$ python3 -q
>>> import numpy as np
>>> import numpy.linalg as la
>>> np.set_printoptions(precision=1, suppress=True, linewidth=200, legacy="1.25")
>>> def tidy(a):
...     return np.round(a, 1) + 0
... 
>>> A = np.load("out15.npy")
>>> A
array([[ 4,  4,  4],
       [ 4,  8,  8],
       [ 4,  8, 12]])
>>> L = la.cholesky(A)
>>> L
array([[2., 0., 0.],
       [2., 2., 0.],
       [2., 2., 2.]])
>>> L @ L.T
array([[ 4.,  4.,  4.],
       [ 4.,  8.,  8.],
       [ 4.,  8., 12.]])
>>> la.eigvalsh(A).min() > 0
True
>>> vals, V = la.eigh(A)
>>> x0 = np.array([2, -5, 3])
>>> tidy(V * np.sqrt(vals) @ V.T)
array([[1.7, 0.8, 0.6],
       [0.8, 2.3, 1.4],
       [0.6, 1.4, 3.1]])
>>> tidy(x0 @ A @ x0 / (x0 @ x0)), tidy(vals[0]), tidy(vals[-1])
(1.4, 1.2, 20.2)
>>> x0 @ A @ x0
52
>>> B = la.inv(A)
>>> tidy(la.slogdet(A)[0])
1.0
>>> np.allclose(B, A.T)
False
>>> tidy(la.inv(B))
array([[ 4.,  4.,  4.],
       [ 4.,  8.,  8.],
       [ 4.,  8., 12.]])
>>> vals, V = la.eigh(A)
>>> np.unique(vals.round(6) + 0, return_counts=True)[1]
array([1, 1, 1])
>>> tidy(vals.sum()), np.trace(A)
(24.0, 24)
>>> tidy(V.T @ V)
array([[1., 0., 0.],
       [0., 1., 0.],
       [0., 0., 1.]])
>>> tidy(V @ np.diag(vals) @ V.T)
array([[ 4.,  4.,  4.],
       [ 4.,  8.,  8.],
       [ 4.,  8., 12.]])
>>> tidy(np.abs(V[:, -1]))
array([0.3, 0.6, 0.7])
>>> tidy(V.T @ A @ V)
array([[ 1.2,  0. ,  0. ],
       [ 0. ,  2.6,  0. ],
       [ 0. ,  0. , 20.2]])
>>> tidy(vals)
array([ 1.2,  2.6, 20.2])
>>> data = np.array([[0.2, -1.4, -0.2, -1.0, 0.6, -0.6, 0.3],
...     [1.9, 0.7, -1.4, 0.6, -1.6, -0.3, 0.3],
...     [-1.0, -0.4, -0.1, -0.3, 0.6, -0.8, -0.2],
...     [0.6, 0.0, -0.5, -0.2, -0.7, -0.4, -1.1],
...     [1.6, 0.6, -1.3, 0.5, -1.4, -0.2, 0.2]])
>>> f = np.array([3, 0])
>>> tidy(np.correlate(data[1], data[2], "full"))
array([-0.4, -1.7,  0.9,  0.8, -1.4,  1.3, -3. , -0.1,  1.6,  0. ,  1.7,  0.2, -0.3])
>>> tidy(np.array([np.convolve(row, f, "same") for row in data]))
array([[ 0.6, -4.2, -0.6, -3. ,  1.8, -1.8,  0.9],
       [ 5.7,  2.1, -4.2,  1.8, -4.8, -0.9,  0.9],
       [-3. , -1.2, -0.3, -0.9,  1.8, -2.4, -0.6],
       [ 1.8,  0. , -1.5, -0.6, -2.1, -1.2, -3.3],
       [ 4.8,  1.8, -3.9,  1.5, -4.2, -0.6,  0.6]])
>>> F = np.load("layer19.npy")
>>> F
array([[ 2, -1],
       [-1, 23]])
>>> B = F / np.sqrt((F ** 2).mean(axis=1, keepdims=True))
>>> la.matrix_rank(F - F.mean(axis=1, keepdims=True))
1
>>> tidy(la.norm(B, axis=1))
array([1.4, 1.4])
>>> tidy(B[0])
array([ 1.3, -0.6])
>>> vals, V = la.eig(F)
>>> tidy(F @ V[:, 0] - vals[0] * V[:, 0])
array([0., 0.])
>>> tidy(vals)
array([ 2., 23.])
>>> tidy(np.sort(la.eigvals(F @ F)))
array([  3.8, 531.2])
>>> M = np.load("a.npy")
>>> M
array([[ 2,  0,  0,  0],
       [ 0, -2,  0,  0],
       [ 0,  0,  1,  0],
       [ 0,  0,  0, -2]])
>>> B = la.inv(M)
>>> tidy(la.slogdet(M)[0])
1.0
>>> np.allclose(B, M.T)
False
>>> tidy(la.det(M) * la.det(B))
1.0
>>> M @ B
array([[1., 0., 0., 0.],
       [0., 1., 0., 0.],
       [0., 0., 1., 0.],
       [0., 0., 0., 1.]])
>>> rng = np.random.default_rng(43428)
>>> labels = rng.permutation(4)
>>> labels
array([2, 1, 3, 0])
>>> B = M[labels][:, labels]
>>> tidy(la.det(B)), tidy(la.det(M[labels]))
(8.0, 8.0)
>>> np.allclose(B, M)
False
